% python3 -q
>>> import numpy as np
>>> import numpy.linalg as la
>>> np.set_printoptions(precision=2, suppress=True, linewidth=160)
>>> rng = np.random.default_rng(923195)
>>> feats = (rng.random((8, 8)) < 0.3) + np.eye(8)
>>> feats /= feats.sum(axis=1, keepdims=True)
>>> feats
array([[0.33, 0.  , 0.17, 0.17, 0.17, 0.17, 0.  , 0.  ],
       [0.  , 0.5 , 0.  , 0.5 , 0.  , 0.  , 0.  , 0.  ],
       [0.  , 0.  , 0.5 , 0.  , 0.  , 0.5 , 0.  , 0.  ],
       [0.  , 0.  , 0.  , 1.  , 0.  , 0.  , 0.  , 0.  ],
       [0.  , 0.  , 0.25, 0.25, 0.25, 0.  , 0.25, 0.  ],
       [0.  , 0.  , 0.  , 0.5 , 0.  , 0.5 , 0.  , 0.  ],
       [0.  , 0.  , 0.  , 0.  , 0.33, 0.  , 0.33, 0.33],
       [0.5 , 0.  , 0.  , 0.  , 0.  , 0.  , 0.  , 0.5 ]])
>>> # row-stochastic, so 1 is an eigenvalue
>>> Y = la.inv(feats)
>>> round(float(la.det(feats) * la.det(Y)), 2)
1.0
>>> np.round(la.slogdet(feats)[0], 2)
np.float64(-1.0)
>>> np.round(la.inv(Y), 2) + 0
array([[0.33, 0.  , 0.17, 0.17, 0.17, 0.17, 0.  , 0.  ],
       [0.  , 0.5 , 0.  , 0.5 , 0.  , 0.  , 0.  , 0.  ],
       [0.  , 0.  , 0.5 , 0.  , 0.  , 0.5 , 0.  , 0.  ],
       [0.  , 0.  , 0.  , 1.  , 0.  , 0.  , 0.  , 0.  ],
       [0.  , 0.  , 0.25, 0.25, 0.25, 0.  , 0.25, 0.  ],
       [0.  , 0.  , 0.  , 0.5 , 0.  , 0.5 , 0.  , 0.  ],
       [0.  , 0.  , 0.  , 0.  , 0.33, 0.  , 0.33, 0.33],
       [0.5 , 0.  , 0.  , 0.  , 0.  , 0.  , 0.  , 0.5 ]])
>>> (np.abs(Y) > 1e-9).astype(int)
array([[0, 0, 1, 1, 1, 1, 1, 1],
       [0, 1, 0, 1, 0, 0, 0, 0],
       [0, 0, 1, 1, 0, 1, 0, 0],
       [0, 0, 0, 1, 0, 0, 0, 0],
       [1, 0, 1, 1, 1, 1, 1, 1],
       [0, 0, 0, 1, 0, 1, 0, 0],
       [1, 0, 1, 1, 1, 1, 1, 1],
       [0, 0, 1, 1, 1, 1, 1, 0]])
>>> np.round(feats @ Y, 2) + 0
array([[1., 0., 0., 0., 0., 0., 0., 0.],
       [0., 1., 0., 0., 0., 0., 0., 0.],
       [0., 0., 1., 0., 0., 0., 0., 0.],
       [0., 0., 0., 1., 0., 0., 0., 0.],
       [0., 0., 0., 0., 1., 0., 0., 0.],
       [0., 0., 0., 0., 0., 1., 0., 0.],
       [0., 0., 0., 0., 0., 0., 1., 0.],
       [0., 0., 0., 0., 0., 0., 0., 1.]])
>>> Y = feats / np.sqrt((feats ** 2).mean(axis=1, keepdims=True))
>>> la.norm(Y, axis=1)
array([2.83, 2.83, 2.83, 2.83, 2.83, 2.83, 2.83, 2.83])
>>> O, vecs = la.qr(feats[:, :3])[0], la.qr(feats[:, 3:])[0]
>>> sig = la.svd(O.T @ vecs, compute_uv=False)
>>> round(la.norm(O @ O.T - vecs @ vecs.T, 2), 2)
np.float64(1.0)
>>> sig
array([0.97, 0.74, 0.41])
>>> np.degrees(np.arccos(sig.clip(0, 1)))
array([15.19, 41.98, 65.76])
>>> (sig > 0.9).sum()
np.int64(1)
>>> u = np.array([1, 1, 0])
>>> np.correlate(feats[6], feats[0], "full")
array([0.  , 0.  , 0.  , 0.  , 0.  , 0.  , 0.06, 0.06, 0.11, 0.17, 0.11, 0.22, 0.06, 0.11, 0.11])
>>> np.array([np.convolve(row, u, "same") for row in feats])
array([[0.33, 0.17, 0.33, 0.33, 0.33, 0.17, 0.  , 0.  ],
       [0.5 , 0.5 , 0.5 , 0.5 , 0.  , 0.  , 0.  , 0.  ],
       [0.  , 0.5 , 0.5 , 0.  , 0.5 , 0.5 , 0.  , 0.  ],
       [0.  , 0.  , 1.  , 1.  , 0.  , 0.  , 0.  , 0.  ],
       [0.  , 0.25, 0.5 , 0.5 , 0.25, 0.25, 0.25, 0.  ],
       [0.  , 0.  , 0.5 , 0.5 , 0.5 , 0.5 , 0.  , 0.  ],
       [0.  , 0.  , 0.  , 0.33, 0.33, 0.33, 0.67, 0.33],
       [0.5 , 0.  , 0.  , 0.  , 0.  , 0.  , 0.5 , 0.5 ]])
>>> np.cross(feats[6, :3], feats[0, :3])
array([0., 0., 0.])
>>> np.convolve(feats[6], u)
array([0.  , 0.  , 0.  , 0.  , 0.33, 0.33, 0.33, 0.67, 0.33, 0.  ])
>>> np.polyval(u, feats[6])
array([0.  , 0.  , 0.  , 0.  , 0.44, 0.  , 0.44, 0.44])
>>> cov = feats.T @ feats
>>> np.allclose(cov, cov.T)
True
>>> cov
array([[0.36, 0.  , 0.06, 0.06, 0.06, 0.06, 0.  , 0.25],
       [0.  , 0.25, 0.  , 0.25, 0.  , 0.  , 0.  , 0.  ],
       [0.06, 0.  , 0.34, 0.09, 0.09, 0.28, 0.06, 0.  ],
       [0.06, 0.25, 0.09, 1.59, 0.09, 0.28, 0.06, 0.  ],
       [0.06, 0.  , 0.09, 0.09, 0.2 , 0.03, 0.17, 0.11],
       [0.06, 0.  , 0.28, 0.28, 0.03, 0.53, 0.  , 0.  ],
       [0.  , 0.  , 0.06, 0.06, 0.17, 0.  , 0.17, 0.11],
       [0.25, 0.  , 0.  , 0.  , 0.11, 0.  , 0.11, 0.36]])
>>> np.diag(cov)
array([0.36, 0.25, 0.34, 1.59, 0.2 , 0.53, 0.17, 0.36])
>>> la.matrix_rank(cov)
np.int64(8)
>>> np.round(la.eigvalsh(cov)[::-1], 2) + 0
array([1.73, 0.73, 0.61, 0.34, 0.2 , 0.13, 0.06, 0.  ])
>>> (feats @ feats.T).shape
(8, 8)
>>> A = np.array([[-0.8, -1.0, -1.2, 0.7, 0.6, -0.4, -1.7, -2.0, 0.3],
...     [-1.0, -1.4, 0.0, 1.6, -2.3, 0.3, 0.3, -0.7, -1.2],
...     [-1.4, 0.2, -1.1, 1.7, -0.5, -0.5, 0.4, -2.7, -0.3],
...     [0.1, -0.1, 1.2, 1.4, 0.0, -0.7, 2.1, -1.0, 0.7]])
>>> def softmax(z):
...     e = np.exp(z - z.max(axis=-1, keepdims=True))
...     return e / e.sum(axis=-1, keepdims=True)
... 
>>> np.round(softmax(10 * A[1]), 2) + 0
array([0., 0., 0., 1., 0., 0., 0., 0., 0.])
>>> softmax(A).sum(axis=1)
array([1., 1., 1., 1.])
>>> S = A @ A.T / np.sqrt(9)
>>> softmax(S).round(6).argmax(axis=1)
array([0, 1, 2, 3])
>>> Y = A / la.norm(A, axis=1, keepdims=True)
>>> cov = Y @ Y.T
>>> np.argwhere(np.triu(np.abs(cov) > 0.95, 1))
array([], shape=(0, 2), dtype=int64)
>>> cov
array([[ 1.  ,  0.2 ,  0.64, -0.15],
       [ 0.2 ,  1.  ,  0.53,  0.23],
       [ 0.64,  0.53,  1.  ,  0.39],
       [-0.15,  0.23,  0.39,  1.  ]])
>>> round(np.degrees(np.arccos(np.clip(cov[1, 0], -1, 1))), 2)
np.float64(78.67)
>>> (cov - 2 * np.eye(4)).round(6).argmax(axis=1)
array([2, 2, 0, 2])
>>> vals, vecs = la.eigh(cov)
>>> vec = np.array([-1, 3, -5, 6])
>>> vecs * np.maximum(vals, 0) @ vecs.T
array([[ 1.  ,  0.2 ,  0.64, -0.15],
       [ 0.2 ,  1.  ,  0.53,  0.23],
       [ 0.64,  0.53,  1.  ,  0.39],
       [-0.15,  0.23,  0.39,  1.  ]])
>>> round(np.abs(cov).sum(axis=1).max(), 2), round(float(np.abs(vals).max()), 2)
(np.float64(2.56), 2.02)
>>> round(vec @ cov @ vec, 2)
np.float64(46.78)
>>> X = np.array([[3, 0, 0, 0], [-8, 3, 0, 0], [0, 8, 0, 0], [7, 1, 7, 9]])
>>> X
array([[ 3,  0,  0,  0],
       [-8,  3,  0,  0],
       [ 0,  8,  0,  0],
       [ 7,  1,  7,  9]])
>>> # triangular
>>> np.trace(X)
np.int64(15)
>>> np.allclose(X @ X.T, X.T @ X)
False
>>> la.matrix_power(X, 3)
array([[  27,    0,    0,    0],
       [-216,   27,    0,    0],
       [-384,   72,    0,    0],
       [ 251,  789,  567,  729]])
>>> np.allclose(X, X.T)
False
>>> u = np.array([0, 2, 3, 4, 2])
>>> arr = u[np.abs(np.subtract.outer(np.arange(5), np.arange(5)))]
>>> arr
array([[0, 2, 3, 4, 2],
       [2, 0, 2, 3, 4],
       [3, 2, 0, 2, 3],
       [4, 3, 2, 0, 2],
       [2, 4, 3, 2, 0]])
>>> vec = np.array([1, 0, 3, 2, 0])
>>> target = arr @ vec
>>> b, lr = np.zeros(5), 1 / la.norm(arr, 2) ** 2
>>> for i in range(4):
...     b -= lr * arr.T @ (arr @ b - target)
...     if i % 1 == 0: print(i, round(la.norm(arr @ b - target), 2))
... 
0 6.44
1 5.59
2 4.88
3 4.3
>>> np.round(la.cond(arr), 2)
np.float64(24.66)
>>> b
array([0.66, 1.15, 1.54, 1.57, 0.97])
>>> labels = rng.permutation(5)
>>> labels
array([3, 2, 4, 1, 0])
>>> Y = arr[labels][:, labels]
>>> round(la.det(Y), 2), round(float(la.det(arr[labels])), 2)
(np.float64(148.0), 148.0)
>>> Y
array([[0, 2, 2, 3, 4],
       [2, 0, 3, 2, 3],
       [2, 3, 0, 4, 2],
       [3, 2, 4, 0, 2],
       [4, 3, 2, 2, 0]])
>>> np.sort(np.abs(la.eigvals(Y)))
array([ 0.44,  1.64,  4.17,  4.56, 10.81])
>>> round(la.eigvals(arr).sum().real, 2)
np.float64(0.0)
>>> round(la.det(2 * arr), 2), np.round(la.det(arr), 2)
(np.float64(4736.0), np.float64(148.0))
>>> np.round(la.det(arr[::-1]), 2)
np.float64(148.0)
>>> np.kron(np.eye(2, dtype=int), arr)
array([[0, 2, 3, 4, 2, 0, 0, 0, 0, 0],
       [2, 0, 2, 3, 4, 0, 0, 0, 0, 0],
       [3, 2, 0, 2, 3, 0, 0, 0, 0, 0],
       [4, 3, 2, 0, 2, 0, 0, 0, 0, 0],
       [2, 4, 3, 2, 0, 0, 0, 0, 0, 0],
       [0, 0, 0, 0, 0, 0, 2, 3, 4, 2],
       [0, 0, 0, 0, 0, 2, 0, 2, 3, 4],
       [0, 0, 0, 0, 0, 3, 2, 0, 2, 3],
       [0, 0, 0, 0, 0, 4, 3, 2, 0, 2],
       [0, 0, 0, 0, 0, 2, 4, 3, 2, 0]])
>>> np.einsum("ij,ji->", arr, arr)
np.int64(158)
>>> la.eigvals(arr)
array([10.81, -4.56, -4.17, -0.44, -1.64])
>>> np.round(np.poly(arr), 2) + 0
array([   1.,    0.,  -79., -364., -482., -148.])
>>> J = np.load("arr.npy")
>>> J
array([[-3,  0,  0,  0,  0,  0,  0,  0,  0],
       [ 0,  0,  0,  0,  0,  0,  1,  0,  0],
       [ 0,  0,  2,  0,  0,  0,  0,  0,  0],
       [ 0,  0,  0,  1,  0,  0,  0,  0,  0],
       [ 0,  0,  0,  0, -2,  0,  0,  0,  0],
       [ 0,  0,  0,  0,  0,  0,  0,  0,  3],
       [ 0,  0,  0,  0,  0,  2,  0,  0,  0],
       [ 0,  2,  0,  0,  0,  0,  0,  0,  0],
       [ 0,  0,  0,  0,  0,  0,  0,  0,  0]])
>>> la.cond(J) > 100
np.True_
>>> round(la.norm(J, 2) / la.norm(J), 2)
np.float64(0.5)
>>> Y = J[0, 0] * J[1:] - np.outer(J[1:, 0], J[0])
>>> Y
array([[ 0,  0,  0,  0,  0,  0, -3,  0,  0],
       [ 0,  0, -6,  0,  0,  0,  0,  0,  0],
       [ 0,  0,  0, -3,  0,  0,  0,  0,  0],
       [ 0,  0,  0,  0,  6,  0,  0,  0,  0],
       [ 0,  0,  0,  0,  0,  0,  0,  0, -9],
       [ 0,  0,  0,  0,  0, -6,  0,  0,  0],
       [ 0, -6,  0,  0,  0,  0,  0,  0,  0],
       [ 0,  0,  0,  0,  0,  0,  0,  0,  0]])
>>> np.flatnonzero(~Y.round(6).any(axis=1))
array([7])
